In [1]: import numpy as np

In [2]: from numpy import linalg as LA

In [3]: np.set_printoptions(suppress=True, linewidth=160)

In [4]: A = np.load("x.npy")

In [5]: print(A)
[[ 5 -1  0]
 [ 0 22  3]
 [ 1 -3  8]]

In [6]: u = np.array([0, 0])

In [7]: print(np.polyval(u, A[1]))
[0 0 0]

In [8]: print(np.convolve(A[1], u))
[0 0 0 0]

In [9]: print(np.array([np.convolve(row, u, "same") for row in A]))
[[0 0 0]
 [0 0 0]
 [0 0 0]]

In [10]: print(round(float(np.abs(LA.eigvals(A)).max()), 1))
21.3

In [11]: print(np.allclose(A @ A.T, A.T @ A))
False

In [12]: print(np.allclose(A, A.T))
False

In [13]: print(np.trace(A))
35

In [14]: print(np.round(LA.det(A), 1))
922.0

In [15]: print(A @ A)
[[ 25 -27  -3]
 [  3 475  90]
 [ 13 -91  55]]

In [16]: mat = np.load("test13.npy")

In [17]: print(mat)
[[ 2  5  0  2]
 [ 2  3  0  4]
 [ 2  2  0  1]
 [ 1  0  4  1]
 [10 17  0 18]]

In [18]: vec = np.array([-1, 2, -2, 2])

In [19]: print((mat @ vec).argmax())
4

In [20]: vec @ mat
Traceback (most recent call last):
  Cell In[20], line 1
    vec @ mat
ValueError: matmul: Input operand 1 has a mismatch in its core dimension 0, with gufunc signature (n?,k),(k,m?)->(n?,m?) (size 5 is different from 4)


In [21]: print(mat @ vec)
[12 12  4 -7 60]

In [22]: print(LA.norm(mat @ vec) <= LA.norm(mat, 2) * LA.norm(vec) + 1e-9)
True

In [23]: print((mat * vec).sum(axis=1))
[12 12  4 -7 60]

In [24]: print(mat @ np.eye(4)[1])
[ 5.  3.  2.  0. 17.]

In [25]: A2 = np.c_[mat[:, :1] @ np.array([[3]]), np.array([2, 1, 2, 3, 3])]

In [26]: print(A2)
[[ 6  2]
 [ 6  1]
 [ 6  2]
 [ 3  3]
 [30  3]]

In [27]: print(LA.matrix_rank(np.c_[mat, A2]))
5

In [28]: print(LA.matrix_rank(A2))
2

In [29]: print(np.round(LA.lstsq(mat, A2[:, 0])[0], 1) + 0)
[3. 0. 0. 0.]

In [30]: print(np.round(LA.norm(A2 - mat @ LA.lstsq(mat, A2)[0], axis=0), 1) + 0)
[0.  0.7]

In [31]: proj = A2 @ LA.solve(A2.T @ A2, A2.T)

In [32]: print(np.round((np.eye(5) - proj) @ A2, 1) + 0)
[[0. 0.]
 [0. 0.]
 [0. 0.]
 [0. 0.]
 [0. 0.]]

In [33]: print(np.round(LA.eigvalsh(proj), 1) + 0)
[0. 0. 0. 1. 1.]

In [34]: print(np.trace(proj))
2.0

In [35]: print(np.round(np.diag(proj), 1) + 0)
[0.2 0.  0.2 0.7 0.9]

In [36]: print(LA.matrix_rank(np.eye(5) - proj))
3

In [37]: print(np.round(proj @ A2[:, 0], 1))
[ 6.  6.  6.  3. 30.]

In [38]: X = np.load("case8.npy")

In [39]: print(X)
[[-2  1 -2  1]
 [-1 -1 -1 -1]
 [-2  1 -2  1]
 [-1 -1 -1 -1]]

In [40]: left, sig, vt = LA.svd(X)

In [41]: print(np.argmax(sig[:-1] / (sig[1:] + 1e-6)) + 1)
2

In [42]: A2 = left[:, :2] @ np.diag(sig[:2]) @ vt[:2]

In [43]: print(A2.round(1))
[[-2.  1. -2.  1.]
 [-1. -1. -1. -1.]
 [-2.  1. -2.  1.]
 [-1. -1. -1. -1.]]

In [44]: print(LA.matrix_rank(A2))
2

In [45]: print(LA.matrix_rank(X, rtol=0.05))
2

In [46]: r = LA.matrix_rank(A2)

In [47]: print(r)
2

In [48]: null = LA.svd(A2)[2][r:].T

In [49]: print([int(LA.matrix_rank(np.delete(A2, i, axis=0))) for i in range(4)])
[2, 2, 2, 2]

In [50]: print(np.round(null @ null.T, 1) + 0)
[[ 0.5  0.  -0.5  0. ]
 [ 0.   0.5  0.  -0.5]
 [-0.5  0.   0.5  0. ]
 [ 0.  -0.5  0.   0.5]]

In [51]: print([int(LA.matrix_rank(A2[:i])) for i in range(1, len(A2) + 1)])
[1, 2, 2, 2]

In [52]: print([int(LA.matrix_rank(A2[:, :j + 1])) for j in range(4)])
[1, 2, 2, 2]

In [53]: print(np.round(A2 @ null, 1) + 0)
[[0. 0.]
 [0. 0.]
 [0. 0.]
 [0. 0.]]

In [54]: print(null.shape)
(4, 2)

In [55]: r = LA.matrix_rank(X)

In [56]: print(r)
2

In [57]: null = LA.svd(X)[2][r:].T

In [58]: print(np.round(X @ null, 1) + 0)
[[0. 0.]
 [0. 0.]
 [0. 0.]
 [0. 0.]]

In [59]: print([int(LA.matrix_rank(X[:i])) for i in range(1, len(X) + 1)])
[1, 2, 2, 2]

In [60]: feats = np.loadtxt("dump.csv", delimiter=",")

In [61]: print(feats.round(1))
[[ 1.   0.2 -0.1]
 [ 0.2  0.2  0.3]
 [-0.1  0.3  0.9]]

In [62]: vals, vecs = LA.eigh(feats)

In [63]: print((vals > 1e-8).sum(), (vals < -1e-8).sum())
2 0

In [64]: print(np.round(LA.eigvalsh(feats + 5 * np.eye(3)), 1))
[5. 6. 6.]

In [65]: print(round(vals.sum(), 1), round(np.trace(feats), 1))
2.0 2.0

In [66]: print(np.unique(vals.round(6) + 0, return_counts=True)[1])
[1 2]

In [67]: print(vals.round(1) + 0)
[0. 1. 1.]

In [68]: left, sig = LA.svd(feats)
Traceback (most recent call last):
  Cell In[68], line 1
    left, sig = LA.svd(feats)
ValueError: too many values to unpack (expected 2)


In [69]: left, sig, vt = LA.svd(feats, full_matrices=False)

In [70]: print(np.allclose(left * sig @ vt, feats))
True

In [71]: print(np.round(sig / sig[0], 1) + 0)
[1. 1. 0.]

In [72]: print(left.shape, sig.shape, vt.shape)
(3, 3) (3,) (3, 3)

In [73]: vec = np.array([1, 2, 0])

In [74]: print(np.round(feats @ vec, 1))
[1.3 0.5 0.6]

In [75]: print(round(float((vec - feats @ vec) @ (feats @ vec)), 1))
-0.0

In [76]: print(np.round(LA.eigvalsh(2 * feats - np.eye(3)), 1))
[-1.  1.  1.]

In [77]: A2 = feats / LA.norm(feats, axis=1, keepdims=True)

In [78]: gram = A2 @ A2.T

In [79]: print(np.argwhere(np.triu(np.abs(gram) > 0.95, 1)))
[]

In [80]: print((gram - 2 * np.eye(3)).round(6).argmax(axis=1))
[1 2 1]

In [81]: print(np.round(np.degrees(np.arccos(np.clip(gram[0, 1], -1, 1))), 1))
64.1

In [82]: print(np.round(LA.norm(A2, axis=1), 1))
[1. 1. 1.]

In [83]: LA.rank(feats)
Traceback (most recent call last):
  Cell In[83], line 1
    LA.rank(feats)
AttributeError: module 'numpy.linalg' has no attribute 'rank'


In [84]: feats[3]
Traceback (most recent call last):
  Cell In[84], line 1
    feats[3]
IndexError: index 3 is out of bounds for axis 0 with size 3


In [85]: print(np.count_nonzero(feats))
9

In [86]: print(round(float(np.abs(feats).max()), 1))
1.0

In [87]: print(np.round(feats.sum(axis=0), 1))
[1.1 0.7 1.1]

In [88]: print(round(float(LA.norm(feats)), 1))
1.4

In [89]: np.zeros(3, 3)
Traceback (most recent call last):
  Cell In[89], line 1
    np.zeros(3, 3)
TypeError: Cannot interpret '3' as a data type


In [90]: print(feats.shape)
(3, 3)

In [91]: F = np.load("m.npy")

In [92]: print(F.round(1) + 0)
[[-0.8 -0.4 -0.2]
 [-0.2 -0.1  1. ]
 [-0.1 -0.2 -0.1]
 [-0.5  0.9  0. ]]

In [93]: O = F.astype(float).copy()

In [94]: for j in range(3):
    ...:     O[:, j] -= O[:, :j] @ (O[:, :j].T @ O[:, j])
    ...:     O[:, j] /= LA.norm(O[:, j])
    ...: 

In [95]: print(np.round(O.T @ F, 1) + 0)
[[1. 0. 0.]
 [0. 1. 0.]
 [0. 0. 1.]]

In [96]: print(O.round(1) + 0)
[[-0.8 -0.4 -0.2]
 [-0.2 -0.1  1. ]
 [-0.1 -0.2 -0.1]
 [-0.5  0.9  0. ]]

In [97]: print(np.round(O.T @ O, 1) + 0)
[[1. 0. 0.]
 [0. 1. 0.]
 [0. 0. 1.]]

In [98]: proj = np.triu(np.array([[2, 4, 5], [0, 0, 4], [3, 1, 1]]), 1) + np.eye(3)

In [99]: A2 = proj @ feats @ LA.inv(proj)

In [100]: print(A2.round(1))
[[ 1.3 -2.7  9.9]
 [-0.1  1.9 -3.4]
 [-0.1  0.6 -1.2]]

In [101]: print(LA.matrix_rank(A2))
2

In [102]: print(np.round(np.poly(A2), 1) + 0)
[ 1. -2.  1.  0.]

In [103]: vec = np.array([4, 4, 3])

In [104]: rhs = F @ vec

In [105]: print(np.round(LA.lstsq(F, rhs)[0], 1))
[4. 4. 3.]

In [106]: print(rhs.round(1))
[-5.8  1.7 -1.4  1.4]

In [107]: print(np.round(LA.solve(F.T @ F, F.T @ rhs), 1))
[4. 4. 3.]

In [108]: print(np.round(LA.pinv(F) @ F, 1) + 0)
[[1. 0. 0.]
 [0. 1. 0.]
 [0. 0. 1.]]

In [109]: rng = np.random.default_rng(315)

In [110]: rhs = rhs + 0.1 * rng.normal(size=4)

In [111]: print(rhs.round(1))
[-5.8  1.7 -1.5  1.5]

In [112]: b, *_ = LA.lstsq(F, rhs)

In [113]: print(round(float(LA.norm(rhs - F @ b)), 1))
0.1

In [114]: print(np.round(F.T @ (rhs - F @ b), 1) + 0)
[0. 0. 0.]

In [115]: print([round(float(LA.norm(LA.solve(F.T @ F + lam * np.eye(3), F.T @ rhs))), 2) for lam in (0, 1, 10, 100)])
[6.39, 3.2, 0.58, 0.06]

In [116]: M = np.loadtxt("data.csv", delimiter=",")

In [117]: print(M.round(1) + 0)
[[ 1.   0.   0. ]
 [ 0.   0.3 -0.4]
 [ 0.  -0.4  0.7]]

In [118]: assert M == M.T
Traceback (most recent call last):
  Cell In[118], line 1
    assert M == M.T
ValueError: The truth value of an array with more than one element is ambiguous. Use a.any() or a.all()


In [119]: print(round(float(LA.det(M)), 1))
0.0

In [120]: print(np.round(M @ M, 1) + 0)
[[ 1.   0.   0. ]
 [ 0.   0.3 -0.4]
 [ 0.  -0.4  0.7]]

In [121]: print(np.trace(M))
2.0

In [122]: print(np.allclose(M @ M.T, M.T @ M))
True

In [123]: print(np.round(np.abs(LA.eigvals(M)).max(), 1))
1.0

In [124]: print((M - M.T) / 2)
[[0. 0. 0.]
 [0. 0. 0.]
 [0. 0. 0.]]

In [125]: print(np.round(np.sort(np.abs(LA.eigvals(M))), 1) + 0)
[0. 1. 1.]

In [126]: A2 = np.array([[8]])

In [127]: W2 = np.array([[-5, -1], [9, -2]])

In [128]: J = np.block([[A2, np.zeros((1, 2))], [np.zeros((2, 1)), W2]])

In [129]: print(J)
[[ 8.  0.  0.]
 [ 0. -5. -1.]
 [ 0.  9. -2.]]

In [130]: A2 = J + rng.integers(-2, 3, (3, 2)) @ rng.integers(-2, 3, (2, 3))

In [131]: print(A2)
[[10.  2. -4.]
 [-3. -2. -1.]
 [-2.  7.  2.]]

In [132]: print(np.abs(A2 - J).sum(axis=1))
[8. 6. 8.]

In [133]: print(A2 - J)
[[ 2.  2. -4.]
 [-3.  3.  0.]
 [-2. -2.  4.]]

In [134]: print(LA.matrix_rank(A2 - J, tol=1e-8))
2

In [135]: print(np.allclose(J @ J.T, J.T @ J))
False

In [136]: print(np.round(np.sort(np.abs(LA.eigvals(J))), 1))
[4.4 4.4 8. ]

In [137]: print(round(float(np.abs(LA.eigvals(J)).max()), 1))
8.0

In [138]: print((J - J.T) / 2)
[[ 0.  0.  0.]
 [ 0.  0. -5.]
 [ 0.  5.  0.]]

In [139]: print(round(LA.det(2 * J), 1), np.round(LA.det(J), 1))
1216.0 152.0

In [140]: print(np.round(LA.det(J[::-1]), 1))
-152.0

In [141]: print(np.einsum("ii->", J))
1.0

In [142]: print(np.round(LA.eigvals(J).sum().real, 1))
1.0

In [143]: print(round(LA.det(J.T), 1))
152.0

In [144]: print(np.einsum("ij,ji->", J, J))
75.0

In [145]: E = np.array([[-1, 3, 0, 3], [1, 1, -1, -1], [-2, 0, -1, -2], [-1, -3, -2, 3]])

In [146]: E[-1] = E[0] + 4 * E[1]

In [147]: print(E)
[[-1  3  0  3]
 [ 1  1 -1 -1]
 [-2  0 -1 -2]
 [ 3  7 -4 -1]]

In [148]: left, sig, vt = LA.svd(E)

In [149]: print(np.argmax(sig[:-1] / (sig[1:] + 1e-6)) + 1)
3

In [150]: A2 = left[:, :3] @ np.diag(sig[:3]) @ vt[:3]

In [151]: print(np.round(LA.norm(E - A2) / LA.norm(E), 1))
0.0

In [152]: print(LA.matrix_rank(E, rtol=0.05))
3

In [153]: print(E @ E)
[[ 13  21 -15  -9]
 [ -1  -3   4   5]
 [ -2 -20   9  -2]
 [  9   9   1  11]]

In [154]: print((E + E.T) / 2)
[[-1.   2.  -1.   3. ]
 [ 2.   1.  -0.5  3. ]
 [-1.  -0.5 -1.  -3. ]
 [ 3.   3.  -3.  -1. ]]

In [155]: assert E == E.T
Traceback (most recent call last):
  Cell In[155], line 1
    assert E == E.T
ValueError: The truth value of an array with more than one element is ambiguous. Use a.any() or a.all()


In [156]: print(round(float(np.abs(LA.eigvals(E)).max()), 1))
4.1

In [157]: print(np.allclose(E, E.T))
False

In [158]: print(LA.matrix_power(E, 2))
[[ 13  21 -15  -9]
 [ -1  -3   4   5]
 [ -2 -20   9  -2]
 [  9   9   1  11]]

In [159]: print(np.round(np.sort(np.abs(LA.eigvals(E))), 1) + 0)
[0.  3.5 3.5 4.1]

In [160]: print(np.allclose(E @ E.T, E.T @ E))
False

In [161]: print(np.trace(E))
-2
